$ ipython --no-banner

In [1]: import numpy as np

In [2]: import numpy.linalg as la

In [3]: np.set_printoptions(precision=2, suppress=True, linewidth=160, sign=" ")

In [4]: arr = np.array([[0.7, 0.1, 2.4, 0.8, -0.3],
   ...:     [0.1, 1.3, -1.5, 1.0, 0.7],
   ...:     [0.0, 0.8, -0.9, 1.5, -1.2],
   ...:     [0.9, -1.8, -0.5, 1.4, -0.2]])

In [5]: arr[:, 0] *= 20

In [6]: arr
Out[6]: 
array([[14. ,  0.1,  2.4,  0.8, -0.3],
       [ 2. ,  1.3, -1.5,  1. ,  0.7],
       [ 0. ,  0.8, -0.9,  1.5, -1.2],
       [18. , -1.8, -0.5,  1.4, -0.2]])

In [7]: f = np.array([4, -4, 5])

In [8]: np.correlate(arr[1], arr[3], "full")
Out[8]: array([ -0.4 ,   2.54,   1.12,  -6.55,  35.67,  26.58, -29.15,  16.74,  12.6 ])

In [9]: np.convolve(arr[1], f)
Out[9]: array([ 8. , -2.8, -1.2, 16.5, -8.7,  2.2,  3.5])

In [10]: gram = arr.T @ arr

In [11]: np.allclose(gram, gram.T)
Out[11]: True

In [12]: np.round(la.eigvalsh(gram)[::-1], 2) + 0
Out[12]: array([ 529.33,   10.01,    4.83,    2.39,    0.  ])

In [13]: round(np.trace(gram), 2), (arr ** 2).sum()
Out[13]: (np.float64(546.56), np.float64(546.56))

In [14]: la.matrix_rank(gram)
Out[14]: np.int64(4)

In [15]: x0 = np.array([-2, -1, 1, 3, 4])

In [16]: h1 = np.maximum(arr @ x0, 0)

In [17]: h1
Out[17]: array([ 0.,  0.,  0.,  0.])

In [18]: np.flatnonzero(h1 > 1e-9)
Out[18]: array([], dtype=int64)

In [19]: arr.T @ h1
Out[19]: array([ 0.,  0.,  0.,  0.,  0.])

In [20]: np.tanh(arr @ x0)
Out[20]: array([-1.  , -0.76, -0.96, -1.  ])

In [21]: np.maximum(arr @ x0, 0) - np.maximum(-arr @ x0, 0)
Out[21]: array([-24.5,  -1. ,  -2. , -31.3])

In [22]: out = arr / la.norm(arr, axis=1, keepdims=True)

In [23]: gram = out @ out.T

In [24]: la.norm(out, axis=1)
Out[24]: array([ 1.,  1.,  1.,  1.])

In [25]: gram[0]
Out[25]: array([ 1.  ,  0.57, -0.02,  0.97])

In [26]: ang = np.radians(72)

In [27]: r_ = np.eye(5)

In [28]: r_[3, 3] = r_[0, 0] = np.cos(ang)

In [29]: r_[3, 0], r_[0, 3] = -np.sin(ang), np.sin(ang)

In [30]: r_
Out[30]: 
array([[ 0.31,  0.  ,  0.  ,  0.95,  0.  ],
       [ 0.  ,  1.  ,  0.  ,  0.  ,  0.  ],
       [ 0.  ,  0.  ,  1.  ,  0.  ,  0.  ],
       [-0.95,  0.  ,  0.  ,  0.31,  0.  ],
       [ 0.  ,  0.  ,  0.  ,  0.  ,  1.  ]])

In [31]: out = arr @ r_.T

In [32]: out
Out[32]: 
array([[  5.09,   0.1 ,   2.4 , -13.07,  -0.3 ],
       [  1.57,   1.3 ,  -1.5 ,  -1.59,   0.7 ],
       [  1.43,   0.8 ,  -0.9 ,   0.46,  -1.2 ],
       [  6.89,  -1.8 ,  -0.5 , -16.69,  -0.2 ]])

In [33]: np.allclose(arr @ arr.T, out @ out.T)
Out[33]: True

In [34]: np.allclose(la.norm(arr, axis=1), la.norm(out, axis=1))
Out[34]: True

In [35]: la.svd(arr, compute_uv=False), la.svd(out, compute_uv=False)
Out[35]: 
(array([ 23.01,   3.16,   2.2 ,   1.54]),
 array([ 23.01,   3.16,   2.2 ,   1.54]))

In [36]: K = np.load("arr.npy")

In [37]: K
Out[37]: 
array([[-0.03, -1.61, -1.89],
       [ 0.26, -2.28, -2.3 ],
       [-0.27, -1.62, -1.7 ],
       [-0.66, -2.05, -2.68],
       [-0.33, -2.33, -2.03],
       [-0.18, -2.2 , -2.05],
       [-1.27,  0.58,  0.52],
       [-1.7 ,  1.09,  1.2 ],
       [-1.03,  1.1 ,  1.06],
       [-1.17,  0.59,  0.88],
       [-1.24,  0.98,  1.18],
       [-0.87,  1.22,  1.06]])

In [38]: hat = K @ la.solve(K.T @ K, K.T)

In [39]: np.allclose(hat @ hat, hat)
Out[39]: True

In [40]: np.diag(hat)
Out[40]: array([ 0.16,  0.18,  0.11,  0.67,  0.43,  0.26,  0.17,  0.3 ,  0.13,  0.23,  0.2 ,  0.16])

In [41]: np.round(la.eigvalsh(hat), 2) + 0
Out[41]: array([ 0.,  0.,  0.,  0.,  0.,  0.,  0.,  0.,  0.,  1.,  1.,  1.])

In [42]: E = np.load("w.npy")

In [43]: E
Out[43]: 
array([[  3,  -5,   1,  12,  -2],
       [ -4,   0,  -3, -16,  -5],
       [ -3,   0,   1, -12,  -2],
       [  4,   2,   0,  16,   2],
       [ -3,   0,   0, -12,   3]])

In [44]: x0 = np.array([2, 2, 0, 3, 1])

In [45]: E @ x0
Out[45]: array([ 30, -61, -44,  62, -39])

In [46]: la.norm(E @ x0) <= la.norm(E, 2) * la.norm(x0) + 1e-9
Out[46]: np.True_

In [47]: E @ np.eye(5)[3]
Out[47]: array([ 12., -16., -12.,  16., -12.])

In [48]: (E @ x0).argmax()
Out[48]: np.int64(3)

In [49]: (E * x0).sum(axis=1)
Out[49]: array([ 30, -61, -44,  62, -39])

In [50]: out = E / np.sqrt((E ** 2).mean(axis=1, keepdims=True))

In [51]: la.matrix_rank(E - E.mean(axis=1, keepdims=True))
Out[51]: np.int64(4)

In [52]: la.norm(out, axis=1)
Out[52]: array([ 2.24,  2.24,  2.24,  2.24,  2.24])

In [53]: np.argsort(-la.norm(E, axis=0).round(6), kind="stable")[:3]
Out[53]: array([ 3,  0,  4])

In [54]: round(float(la.norm(E, 2) / la.norm(E)), 2)
Out[54]: 0.96

In [55]: la.cond(E) > 100
Out[55]: np.True_

In [56]: M = np.load("sample17.npy")

In [57]: M
Out[57]: 
array([[ 7.1,  7. ,  8. ],
       [ 3. ,  2.1,  8. ],
       [ 7. ,  7. ,  8.1]])

In [58]: rng = np.random.default_rng(58619)

In [59]: out = arr + rng.integers(-2, 3, (4, 1)) @ rng.integers(-2, 3, (1, 5))

In [60]: out
Out[60]: 
array([[16. , -1.9,  3.4,  2.8, -1.3],
       [-2. ,  5.3, -3.5, -3. ,  2.7],
       [ 2. , -1.2,  0.1,  3.5, -2.2],
       [14. ,  2.2, -2.5, -2.6,  1.8]])

In [61]: np.abs(out - arr).sum(axis=1)
Out[61]: array([  8.,  16.,   8.,  16.])

In [62]: out - arr
Out[62]: 
array([[ 2., -2.,  1.,  2., -1.],
       [-4.,  4., -2., -4.,  2.],
       [ 2., -2.,  1.,  2., -1.],
       [-4.,  4., -2., -4.,  2.]])

In [63]: np.round(la.svd(out - arr, compute_uv=False), 2) + 0
Out[63]: array([ 11.83,   0.  ,   0.  ,   0.  ])

In [64]: evals, V = la.eig(M)

In [65]: np.sort(la.eigvals(M.T))
Out[65]: array([-2.32,  0.1 , 19.52])

In [66]: round(np.prod(evals), 2)
Out[66]: np.float64(-4.53)

In [67]: np.sort(la.eigvals(la.inv(M)))
Out[67]: array([-0.43,  0.05, 10.  ])

In [68]: gram = M.T @ M

In [69]: np.allclose(gram, gram.T)
Out[69]: True

In [70]: np.round(la.eigvalsh(gram)[::-1], 2) + 0
Out[70]: array([ 391.09,   13.34,    0.  ])

In [71]: np.round(la.svd(M, compute_uv=False) ** 2, 2) + 0
Out[71]: array([ 391.09,   13.34,    0.  ])

In [72]: gram
Out[72]: 
array([[ 108.41,  105.  ,  137.5 ],
       [ 105.  ,  102.41,  129.5 ],
       [ 137.5 ,  129.5 ,  193.61]])

In [73]: left, sv, Vh = la.svd(M)

In [74]: sv
Out[74]: array([ 19.78,   3.65,   0.06])

In [75]: out = left[:, :2] @ np.diag(sv[:2]) @ Vh[:2]

In [76]: la.matrix_rank(out)
Out[76]: np.int64(2)

In [77]: round(float(la.norm(M - out, 2)), 2), np.round(sv[2], 2)
Out[77]: (0.06, np.float64(0.06))

In [78]: out
Out[78]: 
array([[ 7.07,  7.03,  8.01],
       [ 3.  ,  2.1 ,  8.  ],
       [ 7.03,  6.97,  8.09]])

In [79]: left, sv, Vh = la.svd(out)

In [80]: V = Vh[:(sv > 1e-8).sum()]

In [81]: x0 = out[0] + -1 * out[1] + rng.integers(2) * np.eye(3)[1]

In [82]: x0
Out[82]: array([ 4.07,  4.93,  0.01])

In [83]: la.matrix_rank(np.vstack([out, x0]))
Out[83]: np.int64(2)

In [84]: np.diag(V.T @ V)
Out[84]: array([ 0.41,  0.6 ,  0.99])

In [85]: V.T @ V
Out[85]: 
array([[ 0.41,  0.48,  0.09],
       [ 0.48,  0.6 , -0.08],
       [ 0.09, -0.08,  0.99]])

In [86]: mat = np.array([[0.4, 0.2, 0.4], [0.4, 0.2, 0.4], [0.4, 0.4, 0.2]])

In [87]: mat
Out[87]: 
array([[ 0.4,  0.2,  0.4],
       [ 0.4,  0.2,  0.4],
       [ 0.4,  0.4,  0.2]])

In [88]: [round(float(x), 2) for x in la.svd(M, compute_uv=False)[:3]]
Out[88]: [19.78, 3.65, 0.06]

In [89]: la.cond(M) > 100
Out[89]: np.True_

In [90]: np.abs(la.svd(M)[2][-1])
Out[90]: array([ 0.77,  0.63,  0.12])

In [91]: np.round(la.norm(M, 2) / la.norm(M), 2)
Out[91]: np.float64(0.98)

In [92]: (mat - mat.T) / 2
Out[92]: 
array([[ 0. , -0.1,  0. ],
       [ 0.1,  0. ,  0. ],
       [ 0. ,  0. ,  0. ]])

In [93]: np.trace(mat)
Out[93]: np.float64(0.8)

In [94]: la.matrix_power(mat, 3)
Out[94]: 
array([[ 0.4 ,  0.26,  0.34],
       [ 0.4 ,  0.26,  0.34],
       [ 0.4 ,  0.27,  0.33]])

In [95]: np.allclose(mat @ mat.T, mat.T @ mat)
Out[95]: False

In [96]: np.round(np.abs(la.eigvals(mat)).max(), 2)
Out[96]: np.float64(1.0)

In [97]: mat @ mat
Out[97]: 
array([[ 0.4 ,  0.28,  0.32],
       [ 0.4 ,  0.28,  0.32],
       [ 0.4 ,  0.24,  0.36]])

In [98]: np.round(la.det(mat), 2)
Out[98]: np.float64(0.0)

In [99]: ang = np.radians(45)

In [100]: r_ = np.eye(3)

In [101]: r_[0, 0] = r_[1, 1] = np.cos(ang)

In [102]: r_[0, 1], r_[1, 0] = -np.sin(ang), np.sin(ang)

In [103]: r_
Out[103]: 
array([[ 0.71, -0.71,  0.  ],
       [ 0.71,  0.71,  0.  ],
       [ 0.  ,  0.  ,  1.  ]])

In [104]: out = mat @ r_.T

In [105]: out.round(2) + 0
Out[105]: 
array([[ 0.14,  0.42,  0.4 ],
       [ 0.14,  0.42,  0.4 ],
       [ 0.  ,  0.57,  0.2 ]])

In [106]: np.allclose(la.norm(mat, axis=1), la.norm(out, axis=1))
Out[106]: True

In [107]: W0 = np.load("m.npy")

In [108]: W0
Out[108]: 
array([[ 4, -3, -4],
       [-1,  3,  5],
       [ 1,  4,  0],
       [ 4, -3, -4]])

In [109]: # rows 0 and 3 are equal

In [110]: x0 = np.array([1, 1, 2])

In [111]: target = W0 @ x0

In [112]: b, lr = np.zeros(3), 1 / la.norm(W0, 2) ** 2

In [113]: for i in range(30):
     ...:     b -= lr * W0.T @ (W0 @ b - target)
     ...:     if i % 10 == 0: print(i, round(la.norm(W0 @ b - target), 2))
     ...: 
0 5.06
10 2.43
20 1.47

In [114]: round(la.cond(W0), 2)
Out[114]: np.float64(4.74)

In [115]: out = np.c_[W0[:, :1] @ np.array([[9]]), np.array([0, 0, 0, 2])]

In [116]: out
Out[116]: 
array([[36,  0],
       [-9,  0],
       [ 9,  0],
       [36,  2]])

In [117]: la.matrix_rank(out)
Out[117]: np.int64(2)

In [118]: la.norm(la.qr(W0)[0].T @ out, axis=0) ** 2 / ((out ** 2).sum(axis=0) + 1e-12)
Out[118]: array([ 1. ,  0.5])

In [119]: la.matrix_rank(np.c_[W0, out])
Out[119]: np.int64(4)

In [120]: hat = W0 @ la.solve(W0.T @ W0, W0.T)

In [121]: np.diag(hat)
Out[121]: array([ 0.5,  1. ,  1. ,  0.5])

In [122]: la.matrix_rank(np.eye(4) - hat)
Out[122]: np.int64(1)

In [123]: np.round(hat @ W0[:, 2], 2) + 0
Out[123]: array([-4.,  5.,  0., -4.])

In [124]: O, r_ = la.qr(W0)

In [125]: O.shape, r_.shape
Out[125]: ((4, 3), (3, 3))

In [126]: r_
Out[126]: 
array([[-5.83,  3.94,  6.35],
       [ 0.  , -5.24, -2.67],
       [ 0.  ,  0.  ,  3.1 ]])

In [127]: np.round(abs(r_[0, 0]), 2), round(float(la.norm(W0[:, 0])), 2)
Out[127]: (np.float64(5.83), 5.83)

In [128]: x0 = np.array([1, -3, 0])

In [129]: target = W0 @ x0

In [130]: np.round(la.lstsq(W0, target)[0], 2) + 0
Out[130]: array([ 1., -3.,  0.])

In [131]: target = target + 0.1 * rng.normal(size=4)

In [132]: target
Out[132]: array([ 13.16, -10.  , -10.97,  12.8 ])

In [133]: b, *_ = la.lstsq(W0, target)

In [134]: round(float(la.norm(target - W0 @ b)), 2)
Out[134]: 0.26

In [135]: b.round()
Out[135]: array([ 1., -3., -0.])

In [136]: F = np.diag(np.array([1, 0, 1, 1, 2]))

In [137]: F
Out[137]: 
array([[ 1,  0,  0,  0,  0],
       [ 0,  0,  0,  0,  0],
       [ 0,  0,  1,  0,  0],
       [ 0,  0,  0,  1,  0],
       [ 0,  0,  0,  0,  2]])

In [138]: w1 = np.array([[2, -2, 3, -3],
     ...:     [0, 0, 3, 2],
     ...:     [3, 1, -1, 3],
     ...:     [2, 3, -3, -3],
     ...:     [3, 1, -1, -1]])

In [139]: b = np.array([2, 3, 3, 0])

In [140]: hid = np.maximum(F @ w1 + b, 0)

In [141]: (hid > 0).astype(int)
Out[141]: 
array([[ 1,  1,  1,  0],
       [ 1,  1,  1,  0],
       [ 1,  1,  1,  1],
       [ 1,  1,  0,  0],
       [ 1,  1,  1,  0]])

In [142]: hid
Out[142]: 
array([[ 4,  1,  6,  0],
       [ 2,  3,  3,  0],
       [ 5,  4,  2,  3],
       [ 4,  6,  0,  0],
       [ 8,  5,  1,  0]])

In [143]: W2 = np.array([[1, 1], [0, 3], [2, 0], [2, 3]])

In [144]: hid @ W2
Out[144]: 
array([[ 16,   7],
       [  8,  11],
       [ 15,  26],
       [  4,  22],
       [ 10,  23]])

In [145]: (hid @ W2).round(6).argmax(axis=1)
Out[145]: array([ 0,  1,  1,  1,  1])
